% python3 -q
>>> import numpy as np
>>> np.set_printoptions(precision=1, suppress=True, linewidth=100)
>>> def rd(a):
...     return np.round(a, 1) + 0
... 
>>> data = np.loadtxt("out9.csv", delimiter=",")
>>> data
array([[ 0., -2.,  0., -2.,  0., -2.],
       [ 1., -1.,  1., -1.,  1., -1.],
       [-2.,  2., -2.,  2., -2.,  2.],
       [ 0., -2.,  0., -2.,  0., -2.],
       [ 1., -1.,  1., -1.,  1., -1.],
       [-2.,  2., -2.,  2., -2.,  2.]])
>>> # rows and columns are dependent
>>> rd(np.abs(np.linalg.eigvals(data)).max())
np.float64(2.0)
>>> np.allclose(data @ data.T, data.T @ data)
False
>>> rd(np.sort(np.abs(np.linalg.eigvals(data))))
array([0., 0., 0., 0., 0., 2.])
>>> np.trace(data)
np.float64(-2.0)
>>> data @ data
array([[2., 2., 2., 2., 2., 2.],
       [0., 0., 0., 0., 0., 0.],
       [0., 0., 0., 0., 0., 0.],
       [2., 2., 2., 2., 2., 2.],
       [0., 0., 0., 0., 0., 0.],
       [0., 0., 0., 0., 0., 0.]])
>>> rng = np.random.default_rng(561)
>>> idx = rng.permutation(6)
>>> idx
array([1, 5, 3, 4, 0, 2])
>>> other = data[idx][:, idx]
>>> rd(np.linalg.det(other)), rd(np.linalg.det(data[idx]))
(np.float64(0.0), np.float64(0.0))
>>> np.trace(other)
np.float64(-2.0)
>>> np.allclose(other, data)
False
>>> W1 = np.array([[3, 2, 2, 1],
...     [0, 1, 0, 0],
...     [0, 2, 2, 1],
...     [0, 3, 0, 1],
...     [1, 1, 3, 0],
...     [0, 2, 1, 1]])
>>> beta = np.array([-1, 2, -2, 2])
>>> hid = np.maximum(data @ W1 + beta, 0)
>>> hid
array([[0., 0., 0., 0.],
       [3., 1., 4., 2.],
       [0., 4., 0., 2.],
       [0., 0., 0., 0.],
       [3., 1., 4., 2.],
       [0., 4., 0., 2.]])
>>> np.linalg.matrix_rank(hid)
np.int64(2)
>>> C = np.array([[-5, 0, 0], [-6, 1, -9], [-1, -6, -7], [-2, -7, -6]])
>>> hid @ C
array([[  0.,   0.,   0.],
       [-29., -37., -49.],
       [-28., -10., -48.],
       [  0.,   0.,   0.],
       [-29., -37., -49.],
       [-28., -10., -48.]])
>>> (hid @ C).round(6).argmax(axis=1)
array([0, 0, 1, 0, 0, 1])
>>> t3 = np.stack([data, 3 * data, data[::-1]])
>>> np.linalg.matrix_rank(t3)
array([2, 2, 2])
>>> t3.sum(axis=0)
array([[-2., -6., -2., -6., -2., -6.],
       [ 5., -5.,  5., -5.,  5., -5.],
       [-8.,  6., -8.,  6., -8.,  6.],
       [-2., -6., -2., -6., -2., -6.],
       [ 5., -5.,  5., -5.,  5., -5.],
       [-8.,  6., -8.,  6., -8.,  6.]])
>>> t3.shape
(3, 6, 6)
>>> arr = np.array([[4.0, 1.0, 0.0, 0.0],
...     [0.0, 4.0, 1.0, 0.0],
...     [0.0, 0.0, 4.0, 1.0],
...     [0.0, 0.0, 0.0, 4.0]])
>>> np.kron(np.eye(2, dtype=int), arr)
array([[4., 1., 0., 0., 0., 0., 0., 0.],
       [0., 4., 1., 0., 0., 0., 0., 0.],
       [0., 0., 4., 1., 0., 0., 0., 0.],
       [0., 0., 0., 4., 0., 0., 0., 0.],
       [0., 0., 0., 0., 4., 1., 0., 0.],
       [0., 0., 0., 0., 0., 4., 1., 0.],
       [0., 0., 0., 0., 0., 0., 4., 1.],
       [0., 0., 0., 0., 0., 0., 0., 4.]])
>>> np.einsum("ii->", arr)
np.float64(16.0)
>>> np.einsum("ij,ji->", arr, arr)
np.float64(64.0)
>>> rd(np.linalg.det(arr.T))
np.float64(256.0)
>>> rd(np.linalg.norm(arr, 1)), rd(np.linalg.norm(arr, np.inf))
(np.float64(5.0), np.float64(5.0))
>>> rd(np.linalg.norm(arr[0], 1)), rd(np.linalg.norm(arr[0], np.inf))
(np.float64(5.0), np.float64(4.0))
>>> rd(np.linalg.norm(arr) ** 2 / np.linalg.norm(arr, 2) ** 2)
np.float64(2.9)
>>> rd(np.linalg.norm(arr, 2))
np.float64(4.8)
>>> J = np.load("run15.npy")
>>> J
array([[ 1.2, -1.3,  2.1],
       [ 0.1, -0.1,  0.3],
       [ 0.5, -0.9,  1. ],
       [ 1.3, -1.9,  1.9],
       [ 0. ,  0. , -0.2],
       [ 1.9, -2.3,  3. ],
       [ 0.6, -1. ,  0.4],
       [ 0.8, -0.4,  1.2],
       [ 2.2, -3.3,  3.1],
       [ 1.5, -1.3,  1.6],
       [ 0.2, -0.9,  0.6],
       [ 0.3, -0.1, -0.1],
       [ 2.4, -2.4,  2.6],
       [ 0.1,  0. , -0.8],
       [ 1.6, -2.5,  1.9],
       [ 1.7, -1.7,  2.1],
       [ 0.5, -0.7,  1. ],
       [ 2. , -2.7,  2.7],
       [ 0.1,  0.5, -0.2],
       [-0.1, -0.3,  0.1],
       [ 2.8, -2.7,  2.9],
       [ 1.3, -1.2,  1.6],
       [ 2.3, -2.3,  3.1],
       [ 1.5, -1.8,  2. ],
       [ 0.7, -1.1,  1.1],
       [ 1.8, -2.8,  2.8],
       [ 0.2,  0.5,  0.2]])
>>> idx = J[:, 1] > np.median(J[:, 1])
>>> r0 = J[idx].mean(axis=0) - J[~idx].mean(axis=0)
>>> np.argsort(-np.abs(r0).round(6), kind="stable")
array([2, 1, 0])
>>> Ac = J - J.mean(axis=0)
>>> V = np.linalg.svd(Ac)[2][:1]
>>> other = Ac - Ac @ V.T @ V
>>> rd(np.cov(Ac @ V.T, rowvar=False))
np.float64(3.2)
>>> rd(other.std(axis=0))
array([0.2, 0.2, 0.2])
>>> cov = np.cov(J, rowvar=False)
>>> rd(J.std(axis=0))
array([0.8, 1.1, 1.2])
>>> np.median(J, axis=0)
array([ 1.2, -1.2,  1.6])
>>> rd(np.polyfit(J[:, 1], J[:, 2], 1))
array([-1. ,  0.1])
>>> np.argwhere(np.triu(np.abs(np.corrcoef(J.T)) > 0.8, 1))
array([[0, 1],
       [0, 2],
       [1, 2]])
>>> rd(np.corrcoef(J[:, 1], J[:, 2])[0, 1])
np.float64(-0.9)
>>> np.argsort(-J.std(axis=0).round(6), kind="stable")
array([2, 1, 0])
>>> rd(np.corrcoef(J.T))
array([[ 1. , -0.9,  0.9],
       [-0.9,  1. , -0.9],
       [ 0.9, -0.9,  1. ]])
>>> W1 = np.array([[-8, -5, 4, -9, 1], [-5, 8, -8, -2, 2], [4, 9, -5, 2, 0]])
>>> beta = np.array([-5, 2, -1, -1, 4])
>>> hid = np.maximum(J @ W1 + beta, 0)
>>> np.linalg.matrix_rank(hid)
np.int64(5)
>>> rd((hid > 0).mean(axis=0))
array([0.3, 0.4, 0.8, 0.1, 1. ])
>>> C = np.array([[4, 3, 2], [2, 2, 3], [5, 2, 1], [0, 2, 1], [0, 1, 2]])
>>> W1 @ C
array([[-22, -43, -34],
       [-44, -17,   8],
       [  9,  24,  32]])
>>> other = np.array([[0]])
>>> C = np.array([[9, 1, 4], [7, -6, 8], [-4, -4, 9]])
>>> F = np.block([[other, np.array([[1, 0, -1]])], [np.zeros((3, 1)), C]])
>>> F
array([[ 0.,  1.,  0., -1.],
       [ 0.,  9.,  1.,  4.],
       [ 0.,  7., -6.,  8.],
       [ 0., -4., -4.,  9.]])
>>> # rows and columns are dependent
>>> np.count_nonzero(F)
np.int64(11)
>>> rd(F.mean(axis=0))
array([ 0. ,  3.2, -2.2,  5. ])
>>> np.unravel_index(np.abs(F).argmax(), F.shape)
(np.int64(1), np.int64(1))
>>> np.linalg.matrix_rank(F)
np.int64(3)
>>> F.sum(axis=1)
array([ 0., 14.,  9.,  1.])
>>> F.sum(axis=0)
array([ 0., 13., -9., 20.])
>>> F - F[0]
array([[ 0.,  0.,  0.,  0.],
       [ 0.,  8.,  1.,  5.],
       [ 0.,  6., -6.,  9.],
       [ 0., -5., -4., 10.]])
>>> hat = np.triu(np.array([[3, -3, -4, -1], [1, 3, -4, 0], [-2, 0, 3, 0], [0, 5, 0, -4]]), 1) + np.eye(4)
>>> other = hat @ F @ np.linalg.inv(hat)
>>> hat @ F - F @ hat
array([[  0., -51.,  29., -53.],
       [  0., -28.,  60., -32.],
       [  0.,   0.,  28.,   0.],
       [  0.,   0., -16.,   0.]])
>>> np.trace(other), np.trace(F)
(np.float64(12.0), np.float64(12.0))
>>> idx = rng.permutation(4)
>>> idx
array([0, 2, 3, 1])
>>> other = F[idx][:, idx]
>>> np.allclose(other, F)
False
>>> np.trace(other)
np.float64(12.0)
>>> rd(np.sort(np.abs(np.linalg.eigvals(other))))
array([ 0.,  5., 10., 10.])
>>> A = np.array([[1.9, 0.5, 1.5, -2.3],
...     [0.4, -0.4, -0.7, -0.7],
...     [-2.3, -1.7, -1.0, -1.0],
...     [-0.2, 0.6, 0.0, 0.0],
...     [-0.8, 1.0, -0.2, 0.5],
...     [-1.5, 0.5, -0.6, -0.1],
...     [-1.1, 0.8, 0.1, -0.7],
...     [-1.0, 0.7, 0.5, 0.7],
...     [1.8, -0.4, -0.1, -2.0],
...     [-0.5, 0.3, 0.9, 0.8],
...     [-1.3, 0.4, 0.3, 0.8],
...     [1.7, 0.8, -0.2, -1.5],
...     [-0.3, 0.1, 1.0, -1.0],
...     [-0.1, -0.6, -0.4, 0.7]])
>>> A[1] *= 3
>>> rd(A)
array([[ 1.9,  0.5,  1.5, -2.3],
       [ 1.2, -1.2, -2.1, -2.1],
       [-2.3, -1.7, -1. , -1. ],
       [-0.2,  0.6,  0. ,  0. ],
       [-0.8,  1. , -0.2,  0.5],
       [-1.5,  0.5, -0.6, -0.1],
       [-1.1,  0.8,  0.1, -0.7],
       [-1. ,  0.7,  0.5,  0.7],
       [ 1.8, -0.4, -0.1, -2. ],
       [-0.5,  0.3,  0.9,  0.8],
       [-1.3,  0.4,  0.3,  0.8],
       [ 1.7,  0.8, -0.2, -1.5],
       [-0.3,  0.1,  1. , -1. ],
       [-0.1, -0.6, -0.4,  0.7]])
>>> x0 = np.array([-6, 9, 6, 8])
>>> (A @ x0).argmax()
np.int64(7)
>>> np.linalg.norm(A @ x0) <= np.linalg.norm(A, 2) * np.linalg.norm(x0) + 1e-9
np.True_
>>> rd(np.einsum("ij,j->i", A, x0))
array([-16.3, -47.4, -15.5,   6.6,  16.6,   9.1,   8.8,  20.9, -31. ,  17.5,  19.6, -16.2,   0.7,
        -1.6])
>>> rd(A @ np.eye(4)[0])
array([ 1.9,  1.2, -2.3, -0.2, -0.8, -1.5, -1.1, -1. ,  1.8, -0.5, -1.3,  1.7, -0.3, -0.1])
>>> q, r_ = np.linalg.qr(A)
>>> rd(r_)
array([[-4.9,  0. , -0.3,  2.5],
       [ 0. ,  3. ,  1.9,  1.1],
       [ 0. ,  0. , -2.6, -0.4],
       [ 0. ,  0. ,  0. ,  3.7]])
>>> rd(q @ r_)
array([[ 1.9,  0.5,  1.5, -2.3],
       [ 1.2, -1.2, -2.1, -2.1],
       [-2.3, -1.7, -1. , -1. ],
       [-0.2,  0.6,  0. ,  0. ],
       [-0.8,  1. , -0.2,  0.5],
       [-1.5,  0.5, -0.6, -0.1],
       [-1.1,  0.8,  0.1, -0.7],
       [-1. ,  0.7,  0.5,  0.7],
       [ 1.8, -0.4, -0.1, -2. ],
       [-0.5,  0.3,  0.9,  0.8],
       [-1.3,  0.4,  0.3,  0.8],
       [ 1.7,  0.8, -0.2, -1.5],
       [-0.3,  0.1,  1. , -1. ],
       [-0.1, -0.6, -0.4,  0.7]])
>>> np.trace(q @ q.T)
np.float64(4.0)
>>> rd(abs(r_[0, 0])), rd(np.linalg.norm(A[:, 0]))
(np.float64(4.9), np.float64(4.9))
